% ipython --no-banner

In [1]: import numpy as np

In [2]: np.set_printoptions(suppress=True, linewidth=100)

In [3]: F = np.load("m.npy")

In [4]: print(F)
[[6. 1. 1. 1.]
 [1. 6. 1. 1.]
 [1. 1. 6. 1.]
 [1. 1. 1. 6.]]

In [5]: M2 = F / np.linalg.norm(F, axis=1, keepdims=True)

In [6]: gram = M2 @ M2.T

In [7]: print((np.abs(gram) > 0.9).astype(int))
[[1 0 0 0]
 [0 1 0 0]
 [0 0 1 0]
 [0 0 0 1]]

In [8]: print(gram[0].round(3))
[1.    0.359 0.359 0.359]

In [9]: print(round(float(np.degrees(np.arccos(np.clip(gram[0, 2], -1, 1)))), 3))
68.963

In [10]: X = np.load("data.npy")

In [11]: print(X)
[[4 1 2]
 [0 0 0]
 [4 2 2]
 [4 1 2]
 [0 2 0]
 [2 1 1]]

In [12]: # rows 0 and 3 are equal

In [13]: print(round(float(np.trace(np.linalg.pinv(X) @ X)), 3))
2.0

In [14]: print(np.abs(np.diag(np.linalg.qr(X)[1])) > 1e-9)
[ True  True False]

In [15]: print(np.unique(X.round(6), axis=0).shape)
(5, 3)

In [16]: print(np.linalg.cond(X) > 100)
True

In [17]: print(np.round(np.linalg.norm(X, 2) / np.linalg.norm(X), 3))
0.971

In [18]: Uu, sv, vt = np.linalg.svd(X)

In [19]: vecs = vt[:(sv > 1e-8).sum()]

In [20]: rng = np.random.default_rng(355)

In [21]: x = X[3] + -1 * X[5] + rng.integers(2) * np.eye(3)[0]

In [22]: print(x)
[2. 0. 1.]

In [23]: print(np.round(vecs.T @ vecs, 3) + 0)
[[0.8 0.  0.4]
 [0.  1.  0. ]
 [0.4 0.  0.2]]

In [24]: print(np.round(np.diag(vecs.T @ vecs), 3))
[0.8 1.  0.2]

In [25]: print(np.linalg.matrix_rank(np.vstack([X, x])))
2
